$ python3 -q
>>> import numpy as np
>>> np.set_printoptions(precision=1, suppress=True, linewidth=160, sign=" ")
>>> arr = np.array([[1.0, 0.2, 1.7, 0.0, 1.6, 0.7, -0.8, 1.5, -1.4, -0.1, -0.5, 0.0, 1.3, 0.6],
...     [-0.3, 1.5, 0.7, -0.8, 0.0, -0.7, 0.6, 0.4, 0.3, 0.5, -0.7, 0.6, 0.5, 0.6],
...     [2.0, 0.9, 0.7, 1.0, 0.7, 0.6, 0.6, 1.2, -0.7, -0.9, 0.0, -1.6, -0.7, 0.4],
...     [-0.1, 0.0, -0.8, 0.5, -0.3, -0.3, -1.5, -0.6, 1.1, -0.1, -0.9, -0.5, 0.5, -0.5],
...     [1.9, -0.6, -1.7, -1.3, -0.3, -2.2, -0.2, -1.5, 0.6, -0.9, 0.5, -1.9, -1.0, -1.1]])
>>> arr[:, 13] *= 5
>>> arr
array([[ 1. ,  0.2,  1.7,  0. ,  1.6,  0.7, -0.8,  1.5, -1.4, -0.1, -0.5,  0. ,  1.3,  3. ],
       [-0.3,  1.5,  0.7, -0.8,  0. , -0.7,  0.6,  0.4,  0.3,  0.5, -0.7,  0.6,  0.5,  3. ],
       [ 2. ,  0.9,  0.7,  1. ,  0.7,  0.6,  0.6,  1.2, -0.7, -0.9,  0. , -1.6, -0.7,  2. ],
       [-0.1,  0. , -0.8,  0.5, -0.3, -0.3, -1.5, -0.6,  1.1, -0.1, -0.9, -0.5,  0.5, -2.5],
       [ 1.9, -0.6, -1.7, -1.3, -0.3, -2.2, -0.2, -1.5,  0.6, -0.9,  0.5, -1.9, -1. , -5.5]])
>>> Y = np.array([[3, 0],
...     [0, 2],
...     [1, 3],
...     [1, 1],
...     [0, 0],
...     [3, 1],
...     [1, 3],
...     [1, 3],
...     [3, 0],
...     [2, 3],
...     [2, 2],
...     [0, 1],
...     [3, 0],
...     [2, 2]])
>>> arr @ Y
array([[ 12. ,  13. ],
       [  5.9,  13.3],
       [  9.3,  10.6],
       [ -5.8, -16.1],
       [-18.6, -29.5]])
>>> np.vstack([arr, Y.T]).shape
(7, 14)
>>> np.einsum("ik,kj->ji", arr, Y)
array([[ 12. ,   5.9,   9.3,  -5.8, -18.6],
       [ 13. ,  13.3,  10.6, -16.1, -29.5]])
>>> W = np.array([[-1, 1, 1, 0],
...     [1, 2, -2, -1],
...     [2, 0, -1, 1],
...     [0, 1, 1, 1],
...     [1, -2, 0, -2],
...     [-2, 1, -2, 0],
...     [1, -2, 0, 0],
...     [2, 0, -1, -2],
...     [-1, 2, -1, 0],
...     [-2, 2, -2, -2],
...     [-1, -1, 0, -1],
...     [2, -2, 1, 2],
...     [-2, -1, -1, -2],
...     [1, 0, -2, -2]])
>>> c = np.array([2, 1, -1, -1])
>>> H = np.maximum(arr @ W + c, 0)
>>> (H > 0).astype(int)
array([[ 1,  0,  0,  0],
       [ 1,  1,  0,  0],
       [ 1,  1,  0,  0],
       [ 0,  1,  1,  1],
       [ 0,  1,  1,  1]])
>>> C = np.array([[3, 0], [-3, -3], [1, 1], [0, 0]])
>>> (H @ C).round(6).argmax(axis=1)
array([ 0,  0,  0,  0,  0])
